$ python3 -q
>>> import numpy as np
>>> np.set_printoptions(precision=2, suppress=True, linewidth=160)
>>> def tidy(a):
...     return np.round(a, 2) + 0
... 
>>> F = np.array([[1, 2, -1, 2],
...     [-1, 2, -2, 0],
...     [0, -2, 0, 2],
...     [2, 2, -1, -1],
...     [1, 0, 1, -1],
...     [1, 2, 2, 1],
...     [-1, 1, -2, -2],
...     [-1, 0, -2, 0]])
>>> F
array([[ 1,  2, -1,  2],
       [-1,  2, -2,  0],
       [ 0, -2,  0,  2],
       [ 2,  2, -1, -1],
       [ 1,  0,  1, -1],
       [ 1,  2,  2,  1],
       [-1,  1, -2, -2],
       [-1,  0, -2,  0]])
>>> x = np.array([3, -5, -2, 0])
>>> target = F @ x
>>> b, lr = np.zeros(4), 1 / np.linalg.norm(F, 2) ** 2
>>> for i in range(25):
...     b -= lr * F.T @ (F @ b - target)
...     if i % 5 == 0: print(i, round(np.linalg.norm(F @ b - target), 2))
... 
0 9.32
5 4.19
10 1.96
15 0.92
20 0.43
>>> tidy(b)
array([ 2.91, -4.95, -1.95,  0.01])
>>> tidy(np.linalg.cond(F))
np.float64(2.66)
>>> K = np.load("dump.npy")
>>> K
array([[-1,  0, -2,  2,  0,  1],
       [-1,  3,  0,  2, -4,  5],
       [ 3,  0,  2, -1, -3, -2],
       [-1,  2, -4,  1,  5,  2],
       [-3,  5,  1, -4,  1, -4],
       [ 3,  1,  5,  1, -4,  1],
       [-1, -4,  4, -2,  4, -3]])
>>> P = K @ np.linalg.solve(K.T @ K, K.T)
>>> tidy(np.trace(P))
np.float64(6.0)
>>> tidy(np.diag(P))
array([0.88, 0.85, 0.52, 0.94, 1.  , 0.94, 0.87])
>>> np.linalg.matrix_rank(np.eye(7) - P)
np.int64(1)
>>> other = K[0, 0] * K[1:] - np.outer(K[1:, 0], K[0])
>>> other
array([[ 0, -3, -2,  0,  4, -4],
       [ 0,  0,  4, -5,  3, -1],
       [ 0, -2,  2,  1, -5, -1],
       [ 0, -5, -7, 10, -1,  7],
       [ 0, -1,  1, -7,  4, -4],
       [ 0,  4, -6,  4, -4,  4]])
>>> np.flatnonzero(~other.round(6).any(axis=1))
array([], dtype=int64)
>>> np.linalg.matrix_rank(other), np.linalg.matrix_rank(K)
(np.int64(5), np.int64(6))
>>> m1 = np.loadtxt("case2.csv", delimiter=",")
>>> m1
array([[59.03, 40.55, 59.68, 60.77, 20.11, 40.4 , 20.8 ],
       [59.71, 41.63, 61.38, 59.37, 21.27, 40.03, 21.04],
       [61.94, 38.82, 62.19, 59.63, 19.95, 39.28, 19.95],
       [58.87, 41.63, 60.73, 60.21, 19.  , 41.04, 20.69],
       [62.61, 38.71, 59.93, 60.88, 19.82, 40.67, 21.08],
       [59.68, 38.29, 61.67, 59.34, 21.96, 38.58, 19.96],
       [61.25, 40.94, 58.76, 60.05, 19.25, 39.17, 19.51],
       [59.56, 39.73, 59.43, 59.07, 18.68, 39.92, 22.04],
       [59.79, 40.85, 59.5 , 61.1 , 19.31, 40.93, 19.53],
       [60.07, 38.73, 59.29, 58.22, 20.14, 41.54, 22.16],
       [59.55, 39.68, 60.34, 60.31, 19.4 , 40.34, 21.44],
       [60.87, 40.27, 61.09, 59.99, 20.71, 39.54, 19.92],
       [58.1 , 39.17, 59.54, 58.97, 20.54, 39.  , 19.27],
       [61.99, 39.49, 60.55, 60.49, 19.87, 41.25, 21.28],
       [60.72, 41.95, 60.51, 58.95, 21.12, 40.32, 20.01],
       [61.46, 38.68, 59.  , 58.5 , 20.74, 38.33, 19.09],
       [59.99, 40.87, 59.13, 60.55, 19.36, 39.39, 21.01],
       [59.52, 38.87, 59.55, 60.36, 21.22, 38.36, 20.25],
       [57.19, 39.52, 59.56, 59.86, 20.43, 41.7 , 19.1 ]])
>>> P = m1 @ np.linalg.solve(m1.T @ m1, m1.T)
>>> np.allclose(P @ P, P)
True
>>> tidy(np.trace(P))
np.float64(7.0)
>>> Xc = (m1 - m1.mean(axis=0)) / m1.std(axis=0)
>>> tidy(Xc.std(axis=0))
array([1., 1., 1., 1., 1., 1., 1.])
>>> b = np.linalg.lstsq(np.delete(Xc, 4, axis=1), Xc[:, 4])[0]
>>> tidy(1 - np.var(Xc[:, 4] - np.delete(Xc, 4, axis=1) @ b))
np.float64(0.46)
>>> other = np.c_[m1[:, :6] @ np.array([[-3, 2, 3, 0, -2, -3],
...     [-2, 1, 1, -3, 3, -3],
...     [-1, -3, 1, 2, 3, 0],
...     [1, 3, 0, 3, 0, 3],
...     [2, 3, -3, 2, 0, 3],
...     [2, 2, 1, -2, 3, 0]]), np.array([-3, 3, 2, 0, -4, -2, 2, 2, -1, -1, 2, 2, -3, 5, 2, 0, -1, -2, -1])]
>>> tidy(other)
array([[-136.08,  303.01,  257.39,  139.44,  303.83,  -56.1 ,   -3.  ],
       [-141.8 ,  298.89,  258.36,  138.46,  309.7 ,  -62.1 ,    3.  ],
       [-147.56,  293.43,  266.26,  148.15,  296.99,  -63.54,    2.  ],
       [-140.31,  296.89,  263.01,  133.12,  312.46,  -63.87,    0.  ],
       [-143.32,  307.58,  267.68,  144.67,  292.71,  -61.86,   -4.  ],
       [-136.87,  293.7 ,  251.7 ,  153.25,  296.26,  -50.01,   -2.  ],
       [-147.5 ,  303.4 ,  264.87,  135.01,  294.11,  -68.67,    2.  ],
       [-141.3 ,  293.65,  261.72,  134.4 ,  298.12,  -64.62,    2.  ],
       [-138.99,  305.02,  262.72,  136.51,  304.26,  -60.69,   -1.  ],
       [-135.38,  299.16,  259.35,  134.25,  298.54,  -61.32,   -1.  ],
       [-138.56,  297.57,  260.81,  140.69,  301.98,  -58.56,    2.  ],
       [-143.75,  299.92,  261.38,  143.68,  300.96,  -61.32,    2.  ],
       [-134.13,  293.28,  250.39,  141.56,  296.93,  -53.28,   -3.  ],
       [-142.77,  305.4 ,  267.65,  141.34,  299.89,  -63.36,    5.  ],
       [-144.74,  302.71,  261.58,  133.62,  306.9 ,  -67.8 ,    2.  ],
       [-144.1 ,  298.98,  258.17,  142.28,  285.11,  -62.7 ,    0.  ],
       [-142.79,  301.97,  261.28,  137.24,  298.19,  -62.85,   -1.  ],
       [-136.33,  300.72,  251.68,  149.29,  291.3 ,  -50.43,   -2.  ],
       [-126.05,  299.49,  251.06,  137.6 ,  307.96,  -49.26,   -1.  ]])
>>> tidy(np.linalg.norm(np.linalg.qr(m1)[0].T @ other, axis=0) ** 2 / ((other ** 2).sum(axis=0) + 1e-12))
array([1.  , 1.  , 1.  , 1.  , 1.  , 1.  , 0.45])
>>> tidy(np.linalg.norm(other - m1 @ np.linalg.lstsq(m1, other)[0], axis=0))
array([0.  , 0.  , 0.  , 0.  , 0.  , 0.  , 7.59])
